$ python -q
>>> import numpy as np
>>> import numpy.linalg as la
>>> np.set_printoptions(suppress=True, linewidth=200)
>>> M2 = np.array([[-5, -5], [3, 5], [1, -2], [3, -2], [0, -4], [-5, -3], [5, 1]])
>>> Z = np.array([[2, 2, 5, 0, 5, 4], [1, 2, 2, 4, 3, 3]])
>>> rng = np.random.default_rng(58434)
>>> data = M2 @ Z + 0.02 * rng.normal(size=(7, 6))
>>> data.round(2)
array([[-14.98, -20.03, -35.01, -19.98, -39.98, -35.  ],
       [ 11.  ,  16.01,  25.02,  20.02,  30.01,  26.99],
       [  0.01,  -1.99,   0.97,  -8.01,  -1.02,  -1.99],
       [  3.99,   1.98,  11.  ,  -8.01,   8.98,   6.01],
       [ -4.02,  -8.01,  -7.99, -16.  , -12.  , -11.99],
       [-12.97, -16.01, -31.01, -12.03, -34.01, -28.98],
       [ 11.01,  12.01,  27.04,   4.02,  28.  ,  22.99]])
>>> round(float(la.norm(data, 2) / la.norm(data)), 2)
0.98
>>> [round(float(x), 2) for x in la.svd(data, compute_uv=False)[:3]]
[120.7, 21.8, 0.05]
>>> round(data[3] @ data[4], 2)
np.float64(-171.3)
>>> round(la.norm(data, 2), 2)
np.float64(120.7)
>>> np.round(la.norm(data, axis=1), 2)
array([71.23, 55.08,  8.61, 17.94, 26.22, 59.39, 48.22])
>>> np.round(la.norm(data[3] - data[4]), 2)
np.float64(36.77)
>>> round(la.norm(data, "nuc"), 2)
np.float64(142.64)
>>> round(float(la.norm(data, 1)), 2), round(float(la.norm(data, np.inf)), 2)
(154.0, 164.99)
>>> W0 = np.load("run18.npy")
>>> W0
array([[ 1, -1,  2, -2, -1,  0],
       [ 1, -1,  2, -2, -1,  0],
       [-1,  0,  1, -1,  1,  0]])
>>> r0 = np.array([4, 0, 1])
>>> np.array([np.convolve(row, r0, "same") for row in W0])
array([[-4,  9, -9, -2, -2, -1],
       [-4,  9, -9, -2, -2, -1],
       [ 0,  3, -4,  5, -1,  1]])
>>> np.convolve(W0[1], r0)
array([ 4, -4,  9, -9, -2, -2, -1,  0])
>>> M = np.triu(rng.random((3, 3)) < 0.8, 1).astype(int)
>>> M = M + M.T
>>> M
array([[0, 1, 1],
       [1, 0, 1],
       [1, 1, 0]])
>>> np.all(la.eigvalsh(M) > 0)
np.False_
>>> x = np.array([2, 2, -2])
>>> h1 = np.maximum(M @ x, 0)
>>> h1
array([0, 0, 4])
>>> np.maximum(M @ (3 * x), 0)
array([ 0,  0, 12])
>>> np.flatnonzero(h1 > 1e-9)
array([2])
>>> np.trace(M @ M @ M) // 6
np.int64(1)
>>> M @ M
array([[2, 1, 1],
       [1, 2, 1],
       [1, 1, 2]])
>>> M.sum(axis=0)
array([2, 2, 2])
>>> Lm = np.diag(M.sum(axis=1)) - M
>>> np.round(la.eigvalsh(Lm), 2) + 0
array([0., 3., 3.])
>>> (la.eigvalsh(Lm) < 1e-8).sum()
np.int64(1)
>>> Lm
array([[ 2, -1, -1],
       [-1,  2, -1],
       [-1, -1,  2]])
>>> la.matrix_rank(Lm)
np.int64(2)
>>> X = np.array([[-2, 4, 2, 3, 0],
...     [1, -3, 2, -1, 4],
...     [-4, 3, -2, 2, 0],
...     [-3, 1, -5, 3, 0],
...     [-3, 1, -5, 3, 0]])
>>> T = np.stack([X, -2 * X, X[::-1]])
>>> np.einsum("bij,cij->bc", T, T)
array([[ 185, -370,   13],
       [-370,  740,  -26],
       [  13,  -26,  185]])
>>> (T @ X.T).shape
(3, 5, 5)
>>> np.round(la.det(T), 2) + 0
array([0., 0., 0.])
>>> T.shape
(3, 5, 5)
>>> np.allclose(X[:-1].T @ la.lstsq(X[:-1].T, X[-1])[0], X[-1])
True
>>> M2 = np.array([[1, 0, 0], [-1, 0, 0], [2, -3, 2], [1, -1, 3], [1, -3, 3]])
>>> X @ M2
array([[  1,  -9,  13],
       [ 11, -17,  13],
       [ -9,   4,   2],
       [-11,  12,  -1],
       [-11,  12,  -1]])
>>> la.matrix_rank(np.vstack([X, M2.T]))
np.int64(5)
>>> la.matrix_rank(X @ M2)
np.int64(3)
>>> M2.T @ X.T
array([[  1,  11,  -9, -11, -11],
       [ -9, -17,   4,  12,  12],
       [ 13,  13,   2,  -1,  -1]])
>>> np.einsum("ik,kj->ij", X, M2)
array([[  1,  -9,  13],
       [ 11, -17,  13],
       [ -9,   4,   2],
       [-11,  12,  -1],
       [-11,  12,  -1]])
>>> (X + X.T) / 2
array([[-2. ,  2.5, -1. ,  0. , -1.5],
       [ 2.5, -3. ,  2.5,  0. ,  2.5],
       [-1. ,  2.5, -2. , -1.5, -2.5],
       [ 0. ,  0. , -1.5,  3. ,  1.5],
       [-1.5,  2.5, -2.5,  1.5,  0. ]])
>>> np.allclose(X @ X.T, X.T @ X)
False
>>> (X - X.T) / 2
array([[ 0. ,  1.5,  3. ,  3. ,  1.5],
       [-1.5,  0. , -0.5, -1. ,  1.5],
       [-3. ,  0.5,  0. ,  3.5,  2.5],
       [-3. ,  1. , -3.5,  0. , -1.5],
       [-1.5, -1.5, -2.5,  1.5,  0. ]])
>>> round(float(np.abs(la.eigvals(X)).max()), 2)
6.23
>>> np.round(np.sort(np.abs(la.eigvals(X))), 2) + 0
array([0.  , 1.55, 4.68, 4.68, 6.23])
>>> X @ X
array([[ -9, -11, -15,   3,  16],
       [-22,  22, -23,  19, -12],
       [ 13, -29,  -8, -13,  12],
       [ 18, -27,  -9, -11,   4],
       [ 18, -27,  -9, -11,   4]])
>>> F = np.load("m.npy")
>>> F
array([[  9.4 , -17.15, -34.09,   1.7 ,  12.19, -12.04],
       [-25.89, -12.25,  18.82,  11.82,  40.76,  -2.67],
       [ -8.23, -18.8 ,  18.69,   0.43, -14.62,  -2.72],
       [ -7.46, -18.71,  16.36,   2.31, -12.83,  -2.47],
       [ 11.09, -16.61, -37.76,   1.98,  12.29, -10.85],
       [-28.62, -12.27,  18.39,  11.22,  41.9 ,  -1.13],
       [  8.51, -17.99, -35.35,   0.58,  13.03,  -9.63],
       [ 10.78, -16.38, -37.23,   3.47,  12.34, -10.32],
       [  9.07, -18.96, -35.41,   1.21,  12.85,  -9.81],
       [-29.86, -11.9 ,  17.29,  11.15,  40.71,  -1.44],
       [ -9.16, -20.27,  17.99,   0.32, -14.1 ,  -0.11],
       [-28.33, -12.1 ,  18.88,  12.68,  42.36,  -1.22],
       [  9.69, -17.54, -35.35,   3.48,  11.88, -10.62],
       [-25.51, -10.13,  18.57,  13.07,  40.44,  -2.18],
       [-28.11, -11.7 ,  19.75,  10.12,  42.14,  -2.32],
       [-26.38, -10.63,  17.18,  14.02,  41.25,  -2.74],
       [  9.29, -18.91, -37.58,   3.61,  11.85,  -7.94],
       [  7.31, -15.85, -34.49,   1.83,  12.81,  -9.76],
       [ -7.6 , -17.23,  18.16,   2.01, -14.16,  -1.76],
       [  9.97, -18.7 , -35.52,   1.77,  13.07,  -9.57],
       [ -6.5 , -18.39,  17.32,   2.69, -11.31,  -2.97],
       [ -8.39, -19.16,  17.19,   1.72, -14.  ,  -1.24],
       [ -8.21, -19.72,  17.5 ,   2.48, -14.19,  -1.34],
       [-28.25, -10.13,  17.9 ,  11.3 ,  42.62,  -2.42],
       [  8.92, -16.49, -35.94,   3.39,  13.44, -10.69],
       [-28.84, -12.47,  18.17,  11.56,  40.32,  -0.35]])
>>> hat = F @ la.solve(F.T @ F, F.T)
>>> round(float(np.trace(hat)), 2)
6.0
>>> np.round(la.eigvalsh(hat), 2) + 0
array([0., 0., 0., 0., 0., 0., 0., 0., 0., 0., 0., 0., 0., 0., 0., 0., 0., 0., 0., 0., 1., 1., 1., 1., 1., 1.])
>>> Z = F[[14, 24]].astype(float)
>>> for _ in range(3):
...     labels = la.norm(F[:, None] - Z, axis=-1).argmin(axis=1)
...     Z = np.array([F[labels == j].mean(axis=0) for j in range(2)])
... 
>>> labels
array([1, 0, 0, 0, 1, 0, 1, 1, 1, 0, 0, 0, 1, 0, 0, 0, 1, 1, 0, 1, 0, 0, 0, 0, 1, 0])
>>> np.bincount(labels)
array([16, 10])
>>> np.abs(Z[1] - Z[0]).argmax()
np.int64(2)
>>> labels = F[:, 2] > np.median(F[:, 2])
>>> r0 = F[labels].mean(axis=0) - F[~labels].mean(axis=0)
>>> round((((F - F.mean(axis=0)) @ r0 > 0) == labels).mean(), 2)
np.float64(0.88)
>>> np.argsort(-np.abs(r0).round(6), kind="stable")
array([2, 0, 4, 5, 3, 1])
>>> labels.astype(int)
array([0, 1, 1, 0, 0, 1, 0, 0, 0, 1, 1, 1, 0, 1, 1, 0, 0, 0, 1, 0, 1, 0, 1, 1, 0, 1])
>>> arr = np.array([[0.0, 1.0, 0.0, 0.0],
...     [0.0, 0.0, 0.0, 0.0],
...     [0.0, 0.0, 2.0, -1.0],
...     [0.0, 0.0, 1.0, 0.0]])
>>> M2 = W0 / np.sqrt((W0 ** 2).mean(axis=1, keepdims=True))
>>> la.matrix_rank(W0 - W0.mean(axis=1, keepdims=True))
np.int64(2)
>>> M2 = np.array([[1, 2, 1, 3], [1, 2, 3, 1], [2, 0, 0, 1], [3, 3, 0, 0], [1, 2, 2, 1]])
>>> m1 = M2.T @ M2
>>> m1
array([[16, 15,  6,  7],
       [15, 21, 12, 10],
       [ 6, 12, 14,  8],
       [ 7, 10,  8, 12]])
>>> M2 = m1 + rng.integers(-2, 3, (4, 1)) @ rng.integers(-2, 3, (1, 4))
>>> M2
array([[14, 19,  2,  9],
       [14, 23, 10, 11],
       [ 7, 10, 16,  7],
       [ 5, 14,  4, 14]])
>>> np.round(la.svd(M2 - m1, compute_uv=False), 2) + 0
array([10.,  0.,  0.,  0.])
>>> M2 - m1
array([[-2,  4, -4,  2],
       [-1,  2, -2,  1],
       [ 1, -2,  2, -1],
       [-2,  4, -4,  2]])
>>> J = np.array([[1, -4, 1, 2, 4, 1], [1, -1, 2, 0, 1, 5], [3, -3, 5, 5, 3, 0]])
>>> M2 = J[0, 0] * J[1:] - np.outer(J[1:, 0], J[0])
>>> M2
array([[ 0,  3,  1, -2, -3,  4],
       [ 0,  9,  2, -1, -9, -3]])
>>> np.flatnonzero(~M2.round(6).any(axis=1))
array([], dtype=int64)
>>> J[:, 0] / J[0, 0]
array([1., 1., 3.])
>>> la.matrix_rank(M2), la.matrix_rank(J)
(np.int64(2), np.int64(3))
